>>> import numpy as np
>>> from numpy import linalg as LA
>>> np.set_printoptions(suppress=True, linewidth=140)
>>> tidy = lambda a: np.round(a, 3) + 0
>>> m1 = np.loadtxt("a.csv", delimiter=",")
>>> print(m1)
[[ 0.  4.  3.  5. -1.]
 [-4.  0. -5. -3. -1.]
 [-3.  5.  0.  2. -5.]
 [-5.  3. -2.  0. -3.]
 [ 1.  1.  5.  3.  0.]]
>>> x = np.array([-3, -1, 2, 3, 3])
>>> tidy(LA.svd(m1, compute_uv=False))
array([10.976, 10.976,  1.876,  1.876,  0.   ])
>>> q = LA.solve(np.eye(5) - m1, np.eye(5) + m1)
>>> print(tidy(q @ q.T))
[[1. 0. 0. 0. 0.]
 [0. 1. 0. 0. 0.]
 [0. 0. 1. 0. 0.]
 [0. 0. 0. 1. 0.]
 [0. 0. 0. 0. 1.]]
>>> arr = np.array([[-1.0, -2.0, 0.0, 0.0, 0.0],
...     [-2.0, -2.0, -2.0, 0.0, 0.0],
...     [0.0, -2.0, -2.0, -2.0, 0.0],
...     [0.0, 0.0, -2.0, -1.0, -2.0],
...     [0.0, 0.0, 0.0, -2.0, -2.0]])
>>> print(arr)
[[-1. -2.  0.  0.  0.]
 [-2. -2. -2.  0.  0.]
 [ 0. -2. -2. -2.  0.]
 [ 0.  0. -2. -1. -2.]
 [ 0.  0.  0. -2. -2.]]
>>> # symmetric
>>> ev, vecs = LA.eig(arr)
>>> tidy(np.sort(LA.eigvals(LA.inv(arr))))
array([-0.598, -0.281, -0.193,  0.541,  1.781])
>>> tidy(arr @ vecs[:, 0] - ev[0] * vecs[:, 0])
array([0., 0., 0., 0., 0.])
>>> tidy(np.sort(LA.eigvals(arr.T)))
array([-5.176, -3.562, -1.673,  0.562,  1.848])
>>> tidy(np.prod(ev))
np.float64(-32.0)
>>> q = arr.astype(float).copy()
>>> for j in range(5):
...     q[:, j] -= q[:, :j] @ (q[:, :j].T @ q[:, j])
...     q[:, j] /= LA.norm(q[:, j])
... 
>>> print(tidy(q))
[[-0.447 -0.365  0.516  0.    -0.632]
 [-0.894  0.183 -0.258  0.     0.316]
 [ 0.    -0.913 -0.258  0.     0.316]
 [ 0.     0.    -0.775  0.    -0.632]
 [ 0.     0.     0.    -1.     0.   ]]
>>> X = np.load("run13.npy")
>>> X
array([[  1,  -3,   9, -27],
       [  1,  -2,   4,  -8],
       [  1,  -1,   1,  -1],
       [  1,   0,   0,   0]])
>>> f = np.array([3, -1, -2, -1])
>>> B = X + np.outer(f, np.eye(4)[3])
>>> B
array([[  1.,  -3.,   9., -24.],
       [  1.,  -2.,   4.,  -9.],
       [  1.,  -1.,   1.,  -3.],
       [  1.,   0.,   0.,  -1.]])
>>> LA.matrix_rank(LA.inv(B) - LA.inv(X), tol=1e-8)
np.int64(1)
>>> W0 = np.load("test11.npy")
>>> W0
array([[  3.053,   0.894,  -8.173,  11.488,  -5.628],
       [  9.748,  -3.53 ,  -1.332,   3.786, -10.496],
       [  7.894,   6.193,  -3.829,  -4.157,   9.226]])
>>> B = W0 / np.sqrt((W0 ** 2).mean(axis=1, keepdims=True))
>>> LA.matrix_rank(B) == LA.matrix_rank(W0)
np.True_
>>> tidy(B[2])
array([ 1.196,  0.938, -0.58 , -0.63 ,  1.398])
>>> B = np.array([[0, 4], [-4, 4], [2, -8], [6, -6], [-3, 1]])
>>> tidy(B.T @ W0.T)
array([[ 65.89 ,  65.66 , -85.05 ],
       [  6.616,   2.316, 121.148]])
>>> LA.matrix_rank(np.vstack([W0, B.T]))
np.int64(5)
>>> tidy(np.einsum("ij->j", W0))
array([ 20.695,   3.557, -13.334,  11.117,  -6.898])
>>> print(LA.matrix_rank(W0 @ B))
2
>>> W1 = np.array([[0, 2, 2, 1, -1],
...     [-2, 2, 0, 0, 3],
...     [-3, 2, 1, 1, 3],
...     [0, 3, 0, -1, -1],
...     [1, 0, -2, -1, 1]])
>>> b = np.array([3, 3, 0, 1, 0])
>>> H = np.maximum(W0 @ W1 + b, 0)
>>> tidy(H)
array([[20.103, 29.012,  9.189,  0.   ,  0.   ],
       [ 3.56 , 24.13 , 39.156, 16.126,  0.   ],
       [11.327, 11.045,  0.   ,  0.   , 12.581]])
>>> LA.matrix_rank(H)
np.int64(3)
>>> tidy((H > 0).mean(axis=0))
array([1.   , 1.   , 0.667, 0.333, 0.333])
>>> W2 = np.array([[2, -4, 3], [5, -4, 4], [-2, -5, -2], [-2, -2, -2], [-3, 3, 2]])
>>> (H @ W2).round(6).argmax(axis=1)
array([0, 0, 2])
>>> print(tidy(H @ W2))
[[ 166.888 -242.405  157.979]
 [  17.206 -338.792   -3.364]
 [  40.136  -51.745  103.323]]
>>> J = np.array([[2, 0, 0, 0, 0, 0],
...     [1, 1, 0, 0, 0, 0],
...     [1, 3, 0, 0, 0, 0],
...     [0, 0, 2, 0, 0, 0],
...     [0, 0, 1, 1, 0, 0],
...     [0, 0, 1, 3, 0, 0],
...     [0, 0, 0, 0, 2, 0],
...     [0, 0, 0, 0, 1, 1],
...     [0, 0, 0, 0, 1, 3]])
>>> proj = J @ LA.solve(J.T @ J, J.T)
>>> tidy(proj)
array([[ 0.909,  0.273, -0.091,  0.   ,  0.   ,  0.   ,  0.   ,  0.   ,  0.   ],
       [ 0.273,  0.182,  0.273,  0.   ,  0.   ,  0.   ,  0.   ,  0.   ,  0.   ],
       [-0.091,  0.273,  0.909,  0.   ,  0.   ,  0.   ,  0.   ,  0.   ,  0.   ],
       [ 0.   ,  0.   ,  0.   ,  0.909,  0.273, -0.091,  0.   ,  0.   ,  0.   ],
       [ 0.   ,  0.   ,  0.   ,  0.273,  0.182,  0.273,  0.   ,  0.   ,  0.   ],
       [ 0.   ,  0.   ,  0.   , -0.091,  0.273,  0.909,  0.   ,  0.   ,  0.   ],
       [ 0.   ,  0.   ,  0.   ,  0.   ,  0.   ,  0.   ,  0.909,  0.273, -0.091],
       [ 0.   ,  0.   ,  0.   ,  0.   ,  0.   ,  0.   ,  0.273,  0.182,  0.273],
       [ 0.   ,  0.   ,  0.   ,  0.   ,  0.   ,  0.   , -0.091,  0.273,  0.909]])
>>> LA.matrix_rank(np.eye(9) - proj)
np.int64(3)
>>> Uu, sigma, Vh = LA.svd(proj)
>>> vecs = Vh[:(sigma > 1e-8).sum()]
>>> rng = np.random.default_rng(71370)
>>> x = proj[4] + 3 * proj[3] + rng.integers(2) * np.eye(9)[8]
>>> tidy(x)
array([0., 0., 0., 3., 1., 0., 0., 0., 0.])
>>> np.allclose(vecs.T @ vecs @ x, x)
True
>>> LA.matrix_rank(np.vstack([proj, x]))
np.int64(6)
>>> x = np.array([-1, -2, 0, -3, 0, 3])
>>> y = J @ x
>>> y
array([-2, -3, -7,  0, -3, -9,  0,  3,  9])
>>> try:
...     LA.solve(J, y)
... except LA.LinAlgError as e:
...     print(e)
... 
Last 2 dimensions of the array must be square
>>> y = y + 0.05 * rng.normal(size=9)
>>> print(tidy(y))
[-2.013 -3.055 -7.071 -0.009 -3.006 -8.969  0.005  2.999  9.01 ]
>>> b, *_ = LA.lstsq(J, y)
>>> print(tidy(b))
[-1.01  -2.023 -0.006 -2.989  0.002  3.002]
>>> tidy(J.T @ (y - J @ b))
array([0., 0., 0., 0., 0., 0.])
>>> tidy(LA.norm(y - J @ b))
np.float64(0.028)
>>> W1 = np.array([[1, 1, 0, 0, -2, 0],
...     [0, -1, 1, 2, -1, 0],
...     [-1, 1, 0, 0, 0, 1],
...     [0, -1, -2, 1, 0, 2],
...     [-1, -2, 0, -1, 1, 1],
...     [1, 2, -1, -1, 2, 0]])
>>> b = np.array([0, 2, 0, 1, 2, 0])
>>> H = np.maximum(J @ W1 + b, 0)
>>> tidy((H > 0).mean(axis=0))
array([0.444, 0.667, 0.222, 0.667, 0.667, 0.667])
>>> (H > 0).astype(int)
array([[1, 1, 0, 1, 0, 0],
       [1, 1, 1, 1, 0, 0],
       [1, 0, 1, 1, 0, 0],
       [0, 1, 0, 1, 1, 1],
       [0, 1, 0, 1, 1, 1],
       [0, 0, 0, 1, 1, 1],
       [0, 0, 0, 0, 1, 1],
       [0, 1, 0, 0, 1, 1],
       [1, 1, 0, 0, 1, 1]])
>>> W2 = np.array([[-1, -2], [0, -1], [1, 0], [-2, 2], [1, 0], [-1, 1]])
>>> print((H @ W2).round(6).argmax(axis=1))
[0 1 1 1 1 1 0 0 0]
>>> A = np.load("arr.npy")
>>> A
array([[-1.2  ,  0.   , -0.5  ],
       [-0.1  ,  0.8  , -0.4  ],
       [-0.125,  0.905, -0.449]])
>>> q, vecs = LA.qr(A[:, :1])[0], LA.qr(A[:, 1:])[0]
>>> sigma = LA.svd(q.T @ vecs, compute_uv=False)
>>> tidy(LA.norm(q @ q.T - vecs @ vecs.T, 2))
np.float64(1.0)
>>> tidy(np.degrees(np.arccos(sigma.clip(0, 1))))
array([0.636])
>>> print(tidy(sigma))
[1.]
>>> K = np.load("dump.npy")
>>> tidy(K)
array([[ -0.644,  -4.663,   0.084,  11.882],
       [ -1.715,  -9.785,  -4.735,  14.061],
       [  5.037,   8.757,  -6.478,  -1.978],
       [  6.662,  10.234, -13.869,  -6.337],
       [  0.795,  -2.304,  -4.006,   8.198],
       [  4.007,   6.412,  -5.085,   0.549],
       [  5.003,  12.207,   1.795,  -1.308],
       [  2.204,   2.557,  -2.058,   5.016],
       [  1.056,  -3.782,  -9.198,   7.211],
       [  0.435,  -1.708,  -0.22 ,   9.316],
       [  1.003,  -6.486, -15.15 ,   6.912],
       [ -3.08 , -11.22 ,   1.019,  17.689],
       [  3.373,   3.017,  -8.777,   1.781],
       [  4.212,   8.405,  -1.802,   0.3  ],
       [  2.526,   2.798,  -3.646,   4.142],
       [  2.719,  -0.346, -12.266,   3.073],
       [  5.249,   8.576,  -8.314,  -2.608],
       [  3.807,   4.178,  -8.964,   0.744],
       [ -1.747,  -8.016,  -0.393,  14.447],
       [  3.807,   6.051,  -4.593,   1.056],
       [  3.154,   4.743,  -3.297,   2.686],
       [  5.498,   9.795,  -7.132,  -3.112],
       [  0.896,  -2.12 ,  -4.254,   7.941],
       [  3.708,  11.864,   9.626,   2.303],
       [ -2.769, -15.987, -12.175,  16.015],
       [  4.758,   7.008,  -8.701,  -1.479]])
>>> np.allclose(K[:-1].T @ LA.lstsq(K[:-1].T, K[-1])[0], K[-1])
True
>>> print(np.abs(np.diag(LA.qr(K)[1])) > 1e-9)
[ True  True  True False]
